>>> import numpy as np
>>> from numpy import linalg as LA
>>> np.set_printoptions(precision=2, suppress=True, linewidth=120)
>>> X = np.loadtxt("arr.csv", delimiter=",")
>>> print(X)
[[6. 1. 1. 1. 1. 1. 1. 1. 1. 1. 1. 1. 1. 1.]
 [1. 6. 1. 1. 1. 1. 1. 1. 1. 1. 1. 1. 1. 1.]
 [1. 1. 6. 1. 1. 1. 1. 1. 1. 1. 1. 1. 1. 1.]
 [1. 1. 1. 6. 1. 1. 1. 1. 1. 1. 1. 1. 1. 1.]
 [1. 1. 1. 1. 6. 1. 1. 1. 1. 1. 1. 1. 1. 1.]
 [1. 1. 1. 1. 1. 6. 1. 1. 1. 1. 1. 1. 1. 1.]
 [1. 1. 1. 1. 1. 1. 6. 1. 1. 1. 1. 1. 1. 1.]
 [1. 1. 1. 1. 1. 1. 1. 6. 1. 1. 1. 1. 1. 1.]
 [1. 1. 1. 1. 1. 1. 1. 1. 6. 1. 1. 1. 1. 1.]
 [1. 1. 1. 1. 1. 1. 1. 1. 1. 6. 1. 1. 1. 1.]
 [1. 1. 1. 1. 1. 1. 1. 1. 1. 1. 6. 1. 1. 1.]
 [1. 1. 1. 1. 1. 1. 1. 1. 1. 1. 1. 6. 1. 1.]
 [1. 1. 1. 1. 1. 1. 1. 1. 1. 1. 1. 1. 6. 1.]
 [1. 1. 1. 1. 1. 1. 1. 1. 1. 1. 1. 1. 1. 6.]]
>>> # symmetric, so the eigenvalues are real
>>> low = LA.cholesky(X)
>>> print(LA.eigvalsh(X).min() > 0)
True
>>> M = np.loadtxt("data.csv", delimiter=",")
>>> print(M)
[[ 5.  5. 10.  8.  7. 13.  7.  6.  6. 10.  6.  9.]
 [ 2.  1.  2.  2.  3.  4.  4.  1.  2.  4.  0.  6.]
 [ 2.  5. 10.  5.  8.  7.  5.  8.  9. 10.  8.  5.]
 [ 2.  6.  7.  4.  8.  6.  8.  9. 11.  8.  6.  7.]
 [ 4.  4.  8. 10.  3.  6.  5.  4.  6.  6.  8.  7.]
 [ 2.  4.  5.  3.  2.  6.  3.  3.  3.  4.  3.  2.]
 [ 4.  6. 10. 11.  8.  6.  9.  7. 11.  8.  9.  7.]
 [ 2.  2.  2.  4.  4.  5.  6.  3.  3.  1.  1.  5.]
 [ 2.  5.  5.  4.  5.  5.  5.  9.  9.  6.  6.  4.]
 [ 5.  5. 10. 12.  5.  9.  8.  4.  6.  7.  8.  9.]
 [ 4.  7. 12. 13. 10.  8. 12.  9. 12.  8. 11. 10.]
 [ 3.  7.  9.  9.  9.  4.  4.  5. 10.  9.  5.  8.]
 [ 5.  4.  7. 11.  9.  8.  3.  9.  9.  7.  7.  7.]
 [ 0.  3.  0.  3.  0.  3.  2.  0.  1.  1.  1.  3.]
 [ 1.  9.  6.  7.  1.  6.  3.  4.  7.  6.  6.  5.]
 [ 0.  3.  3.  3.  1.  0.  1.  1.  3.  2.  2.  2.]
 [ 5.  4.  9. 12.  8.  9.  4. 10. 10. 11.  9.  8.]
 [ 5.  9. 13. 13. 10. 13. 10. 11. 15. 13. 14. 10.]
 [ 5.  6. 10.  8.  7. 10.  9.  6. 10.  8.  8.  7.]
 [ 3.  2.  7.  7.  4.  6.  6.  2.  3.  3.  6.  4.]
 [ 3. 11.  8. 11.  5. 11.  9.  7. 10.  7.  7. 10.]
 [ 1.  0.  3.  3.  2.  3.  0.  2.  1.  2.  3.  1.]
 [ 5.  5.  3. 11.  7. 11.  8. 10. 10.  8.  6. 11.]
 [ 3.  7.  6.  9.  8.  7.  5.  4.  8.  8.  4.  9.]
 [ 1.  2.  4.  3.  3.  0.  5.  3.  5.  3.  5.  2.]
 [ 3.  7.  8. 11.  7.  9.  5.  3.  4.  7.  5.  8.]
 [ 2.  6.  6.  4.  3.  3.  0.  4.  5.  6.  4.  2.]
 [ 0.  1.  2.  1.  3.  0.  2.  3.  3.  3.  2.  1.]
 [ 4.  4.  8.  7.  5.  9.  3.  9.  7. 10.  8.  5.]
 [ 2.  5.  2.  7.  2.  5.  8.  3.  6.  1.  5.  7.]
 [ 0.  4.  5.  3.  4.  1.  4.  1.  5.  4.  2.  5.]
 [ 2.  1.  3.  3.  5.  4.  3.  3.  5.  4.  2.  4.]
 [ 2.  7.  8.  8.  5.  9.  4.  8.  8.  9.  9.  5.]
 [ 4.  6. 10. 11.  8.  6.  9.  7. 11.  8.  9.  7.]
 [ 2.  1.  5.  5.  4.  6.  3.  2.  1.  3.  3.  3.]
 [ 3.  0.  4.  6.  4.  6.  0.  5.  4.  4.  5.  2.]
 [ 0.  1.  2.  0.  3.  1.  3.  0.  2.  2.  0.  3.]
 [ 6.  5.  8.  9.  5.  9.  6. 10. 11. 10. 10.  6.]
 [ 5.  4.  6. 10.  5.  9.  5.  5.  6.  7.  4.  8.]
 [ 4.  2.  2.  6.  2.  5.  7.  4.  5.  2.  4.  7.]
 [ 5.  2.  5.  7.  5.  7.  7.  4.  7.  6.  5.  8.]
 [ 2.  4.  3.  3.  2.  5.  3.  6.  6.  3.  4.  3.]
 [ 2.  0.  1.  3.  2.  3.  0.  3.  3.  2.  2.  1.]
 [ 5.  8. 10. 12.  6.  6.  8.  3.  7.  8.  6. 10.]
 [ 2.  7.  8.  6.  1.  3.  4.  4.  8.  5.  8.  3.]
 [ 4.  0.  1.  5.  2.  6.  1.  4.  3.  4.  2.  4.]
 [ 1.  3.  3.  3.  3.  0.  0.  1.  2.  3.  1.  2.]
 [ 4. 10.  7. 14.  8.  8.  6.  8. 12.  8.  7. 11.]
 [ 3.  5.  7.  8.  4.  3.  7.  5.  8.  7.  7.  7.]]
>>> # row 33 repeats row 6
>>> cen = (M - M.mean(axis=0)) / M.std(axis=0)
>>> print(cen.std(axis=0))
[1. 1. 1. 1. 1. 1. 1. 1. 1. 1. 1. 1.]
>>> coef = LA.lstsq(np.delete(cen, 4, axis=1), cen[:, 4])[0]
>>> print(round(1 - np.var(cen[:, 4] - np.delete(cen, 4, axis=1) @ coef), 2))
0.92
>>> print(np.abs(coef).argmax())
9
>>> F = np.arange(45).reshape(9, 5) + 2
>>> print(F)
[[ 2  3  4  5  6]
 [ 7  8  9 10 11]
 [12 13 14 15 16]
 [17 18 19 20 21]
 [22 23 24 25 26]
 [27 28 29 30 31]
 [32 33 34 35 36]
 [37 38 39 40 41]
 [42 43 44 45 46]]
>>> print(round(float(LA.norm(F, 2) / LA.norm(F)), 2))
1.0
>>> print([round(float(x), 2) for x in LA.svd(F, compute_uv=False)[:3]])
[183.0, 4.49, 0.0]
>>> print(LA.matrix_rank(F, rtol=0.1))
1
>>> x = np.array([2, -1, -2, -1, 1])
>>> print(np.sign((F @ x).round(6)))
[-1 -1 -1 -1 -1 -1 -1 -1 -1]
>>> print(F @ (2 * x))
[-12 -22 -32 -42 -52 -62 -72 -82 -92]
>>> theta = np.radians(45)
>>> Rm = np.eye(5)
>>> Rm[3, 3] = Rm[1, 1] = np.cos(theta)
>>> Rm[3, 1], Rm[1, 3] = -np.sin(theta), np.sin(theta)
>>> print(Rm)
[[ 1.    0.    0.    0.    0.  ]
 [ 0.    0.71  0.    0.71  0.  ]
 [ 0.    0.    1.    0.    0.  ]
 [ 0.   -0.71  0.    0.71  0.  ]
 [ 0.    0.    0.    0.    1.  ]]
>>> M2 = F @ Rm.T
>>> print(np.abs(M2 - F).max(axis=0))
[ 0.   19.23  0.   43.59  0.  ]
>>> print(np.allclose(F @ F.T, M2 @ M2.T))
True
>>> print(round(LA.det(Rm), 2), np.round(np.trace(Rm), 2))
1.0 4.41
>>> print(np.allclose(LA.norm(F, axis=1), LA.norm(M2, axis=1)))
True
>>> print(M2)
[[ 2.    5.66  4.    1.41  6.  ]
 [ 7.   12.73  9.    1.41 11.  ]
 [12.   19.8  14.    1.41 16.  ]
 [17.   26.87 19.    1.41 21.  ]
 [22.   33.94 24.    1.41 26.  ]
 [27.   41.01 29.    1.41 31.  ]
 [32.   48.08 34.    1.41 36.  ]
 [37.   55.15 39.    1.41 41.  ]
 [42.   62.23 44.    1.41 46.  ]]
>>> U, sigma, Vh = LA.svd(F)
>>> print(np.argmax(sigma[:-1] / (sigma[1:] + 1e-6)) + 1)
2
>>> M2 = U[:, :2] @ np.diag(sigma[:2]) @ Vh[:2]
>>> print(round(np.abs(F - M2).max(), 2))
0.0
>>> print(LA.matrix_rank(F, rtol=0.05))
1
>>> J = np.loadtxt("sample13.csv", delimiter=",")
>>> print(J)
[[22.  0.  0.  2.  0.  0.  0. 14. 26.  0.  0.]
 [38.  4.  0. 18.  0.  0.  0. 10. 32.  0.  0.]
 [46. 10.  0. 26.  0.  0.  0.  8. 35.  0.  0.]
 [ 8.  0.  0.  2.  0.  0.  0.  6. 10.  0.  0.]
 [22.  0.  0.  2.  0.  0.  0. 14. 26.  0.  0.]
 [25. 19.  0. 26.  0.  7.  3.  0. 11.  0.  0.]
 [38.  4.  0. 18.  0.  0.  0. 10. 32.  0.  0.]
 [23.  1.  0. 10.  0.  0.  0.  8. 21.  0.  0.]
 [30.  0.  0. 10.  0.  0.  0. 12. 29.  0.  0.]
 [16.  4.  0. 10.  0.  0.  0.  4. 13.  0.  0.]
 [38.  4.  0. 18.  0.  0.  0. 10. 32.  0.  0.]
 [17. 13.  0. 18.  0.  5.  2.  0.  8.  0.  0.]
 [ 9.  7.  0. 10.  0.  3.  1.  0.  5.  0.  0.]
 [39. 13.  0. 26.  0.  0.  0.  4. 27.  0.  0.]
 [ 8.  0.  0.  2.  0.  0.  0.  6. 10.  0.  0.]
 [22.  0.  0.  2.  0.  0.  0. 14. 26.  0.  0.]
 [46. 10.  0. 26.  0.  0.  0.  8. 35.  0.  0.]
 [46. 10.  0. 26.  0.  0.  0.  8. 35.  0.  0.]
 [23.  1.  0. 10.  0.  0.  0.  8. 21.  0.  0.]
 [31.  7.  0. 18.  0.  0.  0.  6. 24.  0.  0.]
 [31.  7.  0. 18.  0.  0.  0.  6. 24.  0.  0.]
 [ 9.  7.  0. 10.  0.  3.  1.  0.  5.  0.  0.]
 [ 1.  1.  0.  2.  1.  1.  0.  2.  2.  1.  1.]
 [39. 13.  0. 26.  0.  0.  0.  4. 27.  0.  0.]
 [25. 19.  0. 26.  0.  7.  3.  0. 11.  0.  0.]
 [46. 10.  0. 26.  0.  0.  0.  8. 35.  0.  0.]
 [17. 13.  0. 18.  0.  5.  2.  0.  8.  0.  0.]
 [15.  0.  0.  2.  0.  0.  0. 10. 18.  0.  0.]
 [24. 10.  0. 18.  0.  0.  0.  2. 16.  0.  0.]
 [15.  0.  0.  2.  0.  0.  0. 10. 18.  0.  0.]
 [39. 13.  0. 26.  0.  0.  0.  4. 27.  0.  0.]]
>>> W = np.array([[3, 3, 1, -3, 1],
...     [3, 0, 1, -1, 2],
...     [2, -1, 3, -3, 0],
...     [-3, -1, 2, -1, -1],
...     [-3, -1, -1, -3, -3],
...     [-3, 3, -1, 1, 3],
...     [-2, 1, -1, 0, 3],
...     [1, -3, -2, -2, -1],
...     [0, -1, 0, -3, -3],
...     [-2, -3, 2, -3, 1],
...     [-3, 1, 0, -1, 0]])
>>> coef = np.array([3, 1, -3, 0, 2])
>>> act = np.maximum(J @ W + coef, 0)
>>> print(LA.matrix_rank(act))
4
>>> print((act > 0).mean(axis=0))
[0.97 0.74 0.74 0.   0.19]
>>> W2 = np.array([[-3, 4], [0, -3], [-3, 5], [-1, -5], [-5, -1]])
>>> print(W @ W2)
[[-14  22]
 [-21  20]
 [-12  41]
 [  9   7]
 [ 30   4]
 [ -4 -34]
 [ -6 -19]
 [ 10  14]
 [ 18  21]
 [ -2  25]
 [ 10 -10]]
>>> print((act @ W2).round(6).argmax(axis=1))
[1 1 1 1 1 1 1 1 1 1 1 1 1 1 1 1 1 1 1 1 1 1 0 1 1 1 1 1 1 1 1]
